$ python3 -q
>>> import numpy as np
>>> import numpy.linalg as la
>>> np.set_printoptions(precision=3, suppress=True, linewidth=120)
>>> tidy = lambda a: np.round(a, 3) + 0
>>> W0 = np.loadtxt("w.csv", delimiter=",")
>>> W0
array([[ 2., -2., -2.,  1.,  0.,  0.,  2.,  1.,  0.,  0., -2.,  2.,  1., -2.],
       [-1., -1.,  2., -2.,  2.,  0., -2.,  2., -1.,  1.,  2., -1.,  1., -1.],
       [-2.,  2.,  1., -2., -1., -2., -2., -2.,  0.,  2., -1.,  1.,  0., -1.],
       [-2.,  1.,  1.,  2., -1.,  1., -1.,  0.,  2., -2., -1.,  0., -1.,  0.],
       [-1.,  0., -1.,  1., -2.,  2.,  2., -1.,  1.,  0.,  2.,  1.,  1.,  0.],
       [-2., -6.,  6., -7.,  8.,  0., -6.,  9., -4.,  4.,  6., -2.,  5., -6.]])
>>> left, sig, vt = la.svd(W0)
>>> np.argmax(sig[:-1] / (sig[1:] + 1e-6)) + 1
np.int64(5)
>>> out = left[:, :5] @ np.diag(sig[:5]) @ vt[:5]
>>> tidy(np.abs(W0 - out).max())
np.float64(0.0)
>>> tidy(out)
array([[ 2., -2., -2.,  1.,  0.,  0.,  2.,  1.,  0.,  0., -2.,  2.,  1., -2.],
       [-1., -1.,  2., -2.,  2.,  0., -2.,  2., -1.,  1.,  2., -1.,  1., -1.],
       [-2.,  2.,  1., -2., -1., -2., -2., -2.,  0.,  2., -1.,  1.,  0., -1.],
       [-2.,  1.,  1.,  2., -1.,  1., -1.,  0.,  2., -2., -1.,  0., -1.,  0.],
       [-1.,  0., -1.,  1., -2.,  2.,  2., -1.,  1.,  0.,  2.,  1.,  1.,  0.],
       [-2., -6.,  6., -7.,  8.,  0., -6.,  9., -4.,  4.,  6., -2.,  5., -6.]])
>>> tidy(la.norm(W0 - out, 2)), tidy(sig[5])
(np.float64(0.0), np.float64(0.0))
>>> la.matrix_rank(W0, rtol=0.05)
np.int64(5)
>>> left, sig, vt = la.svd(W0)
>>> evecs = vt[:(sig > 1e-8).sum()]
>>> rng = np.random.default_rng(1462)
>>> x0 = W0[2] + 5 * W0[0] + rng.integers(2) * np.eye(14)[6]
>>> x0
array([  8.,  -8.,  -9.,   3.,  -1.,  -2.,   8.,   3.,   0.,   2., -11.,  11.,   5., -11.])
>>> np.allclose(evecs.T @ evecs @ x0, x0)
True
>>> tidy(la.norm(x0 - evecs.T @ evecs @ x0))
np.float64(0.0)
>>> r0 = np.array([5, 1])
>>> np.convolve(W0[5], r0)
array([-10., -32.,  24., -29.,  33.,   8., -30.,  39., -11.,  16.,  34.,  -4.,  23., -25.,  -6.])
